In [1]: import numpy as np

In [2]: from numpy import linalg as LA

In [3]: np.set_printoptions(suppress=True, linewidth=140)

In [4]: rd = lambda a: np.round(a, 2) + 0

In [5]: K = np.load("data.npy")

In [6]: K
Out[6]: 
array([[ 2.,  0.,  0.,  0.,  0.,  0.,  0.],
       [ 0.,  2.,  0.,  0.,  0.,  0.,  0.],
       [ 0.,  0.,  3.,  1., -1.,  3.,  2.],
       [ 0.,  0.,  1.,  3., -1.,  3.,  2.],
       [ 0.,  0., -1., -1.,  3., -3., -2.],
       [ 0.,  0.,  3.,  3., -3., 11.,  6.],
       [ 0.,  0.,  2.,  2., -2.,  6.,  6.]])

In [7]: # splits into 3 blocks

In [8]: L = LA.cholesky(K)

In [9]: rd(K / np.sqrt(np.outer(np.diag(K), np.diag(K))))
Out[9]: 
array([[ 1.  ,  0.  ,  0.  ,  0.  ,  0.  ,  0.  ,  0.  ],
       [ 0.  ,  1.  ,  0.  ,  0.  ,  0.  ,  0.  ,  0.  ],
       [ 0.  ,  0.  ,  1.  ,  0.33, -0.33,  0.52,  0.47],
       [ 0.  ,  0.  ,  0.33,  1.  , -0.33,  0.52,  0.47],
       [ 0.  ,  0.  , -0.33, -0.33,  1.  , -0.52, -0.47],
       [ 0.  ,  0.  ,  0.52,  0.52, -0.52,  1.  ,  0.74],
       [ 0.  ,  0.  ,  0.47,  0.47, -0.47,  0.74,  1.  ]])

In [10]: rd(L @ L.T)
Out[10]: 
array([[ 2.,  0.,  0.,  0.,  0.,  0.,  0.],
       [ 0.,  2.,  0.,  0.,  0.,  0.,  0.],
       [ 0.,  0.,  3.,  1., -1.,  3.,  2.],
       [ 0.,  0.,  1.,  3., -1.,  3.,  2.],
       [ 0.,  0., -1., -1.,  3., -3., -2.],
       [ 0.,  0.,  3.,  3., -3., 11.,  6.],
       [ 0.,  0.,  2.,  2., -2.,  6.,  6.]])

In [11]: LA.eigvalsh(K).min() > 0
Out[11]: np.True_

In [12]: ev, V = LA.eigh(K)

In [13]: x = np.array([-3, 1, -2, -2, 2, 1, -3])

In [14]: (np.sign(V[:, -1].round(6)) == np.sign(V[0, -1].round(6))).astype(int)
Out[14]: array([1, 1, 0, 0, 0, 0, 0])

In [15]: rd(V * np.abs(ev) @ V.T)
Out[15]: 
array([[ 2.,  0.,  0.,  0.,  0.,  0.,  0.],
       [ 0.,  2.,  0.,  0.,  0.,  0.,  0.],
       [ 0.,  0.,  3.,  1., -1.,  3.,  2.],
       [ 0.,  0.,  1.,  3., -1.,  3.,  2.],
       [ 0.,  0., -1., -1.,  3., -3., -2.],
       [ 0.,  0.,  3.,  3., -3., 11.,  6.],
       [ 0.,  0.,  2.,  2., -2.,  6.,  6.]])

In [16]: x @ K @ x
Out[16]: np.float64(145.0)

In [17]: rd(LA.eigvalsh(K[1:, 1:]))
Out[17]: array([ 2.,  2.,  2.,  2.,  2., 18.])

In [18]: rd(x @ K @ x / (x @ x)), rd(ev[0]), rd(ev[-1])
Out[18]: (np.float64(4.53), np.float64(2.0), np.float64(18.0))

In [19]: C2 = K.T @ K

In [20]: (K @ K.T).shape
Out[20]: (7, 7)

In [21]: np.diag(C2)
Out[21]: array([  4.,   4.,  24.,  24.,  24., 184.,  84.])

In [22]: rd(LA.eigvalsh(C2)[::-1])
Out[22]: array([324.,   4.,   4.,   4.,   4.,   4.,   4.])

In [23]: np.trace(C2), (K ** 2).sum()
Out[23]: (np.float64(348.0), np.float64(348.0))

In [24]: LA.matrix_rank(C2)
Out[24]: np.int64(7)

In [25]: C2
Out[25]: 
array([[  4.,   0.,   0.,   0.,   0.,   0.,   0.],
       [  0.,   4.,   0.,   0.,   0.,   0.,   0.],
       [  0.,   0.,  24.,  20., -20.,  60.,  40.],
       [  0.,   0.,  20.,  24., -20.,  60.,  40.],
       [  0.,   0., -20., -20.,  24., -60., -40.],
       [  0.,   0.,  60.,  60., -60., 184., 120.],
       [  0.,   0.,  40.,  40., -40., 120.,  84.]])

In [26]: mat = np.load("case13.npy")

In [27]: mat
Out[27]: 
array([[ 1,  2,  0,  4,  4],
       [ 7, 11,  5, 10, 10],
       [ 0,  0,  0,  2,  2],
       [ 3,  5,  1,  6,  6],
       [ 7, 11,  5, 10, 10],
       [ 0,  0,  0,  2,  2],
       [ 3,  5,  1,  6,  6],
       [ 7, 11,  5, 10, 10],
       [ 9, 14,  7, 12, 12],
       [ 7, 11,  5, 10, 10],
       [ 7, 11,  5, 10, 10],
       [ 3,  5,  1,  6,  6],
       [ 7, 11,  5, 10, 10],
       [ 5,  8,  3,  8,  8],
       [ 5,  8,  3,  8,  8],
       [ 9, 14,  7, 12, 12],
       [ 5,  8,  3,  8,  8],
       [ 9, 14,  7, 12, 12],
       [ 5,  8,  3,  8,  8],
       [ 7, 11,  5, 10, 10],
       [ 0,  0,  0,  2,  2],
       [ 5,  8,  3,  8,  8],
       [ 5,  8,  3,  8,  8],
       [ 3,  5,  1,  6,  6],
       [ 0,  0,  0,  2,  2],
       [ 7, 11,  5, 10, 10],
       [ 7, 11,  5, 10, 10]])

In [28]: # column 4 repeats column 3

In [29]: rank = LA.matrix_rank(mat)

In [30]: rank
Out[30]: np.int64(4)

In [31]: ns = LA.svd(mat)[2][rank:].T

In [32]: rd(ns[:, 0] / ns[np.abs(ns[:, 0]).round(6).argmax(), 0])
Out[32]: array([ 0.,  0.,  0.,  1., -1.])

In [33]: [int(LA.matrix_rank(mat[:, :j + 1])) for j in range(5)]
Out[33]: [1, 2, 3, 4, 4]

In [34]: LA.matrix_rank(mat.T @ mat), LA.matrix_rank(mat @ mat.T)
Out[34]: (np.int64(4), np.int64(4))

In [35]: rd(ns @ ns.T)
Out[35]: 
array([[ 0. ,  0. ,  0. ,  0. ,  0. ],
       [ 0. ,  0. ,  0. ,  0. ,  0. ],
       [ 0. ,  0. ,  0. ,  0. ,  0. ],
       [ 0. ,  0. ,  0. ,  0.5, -0.5],
       [ 0. ,  0. ,  0. , -0.5,  0.5]])

In [36]: C2 = np.cov(mat, rowvar=False)

In [37]: rd(C2)
Out[37]: 
array([[ 8.3 , 12.83,  6.64,  9.06,  9.06],
       [12.83, 19.85, 10.2 , 14.03, 14.03],
       [ 6.64, 10.2 ,  5.51,  7.14,  7.14],
       [ 9.06, 14.03,  7.14,  9.95,  9.95],
       [ 9.06, 14.03,  7.14,  9.95,  9.95]])

In [38]: np.argsort(-mat.std(axis=0).round(6), kind="stable")
Out[38]: array([1, 3, 4, 0, 2])

In [39]: np.median(mat, axis=0)
Out[39]: array([5., 8., 3., 8., 8.])

In [40]: C2.shape
Out[40]: (5, 5)
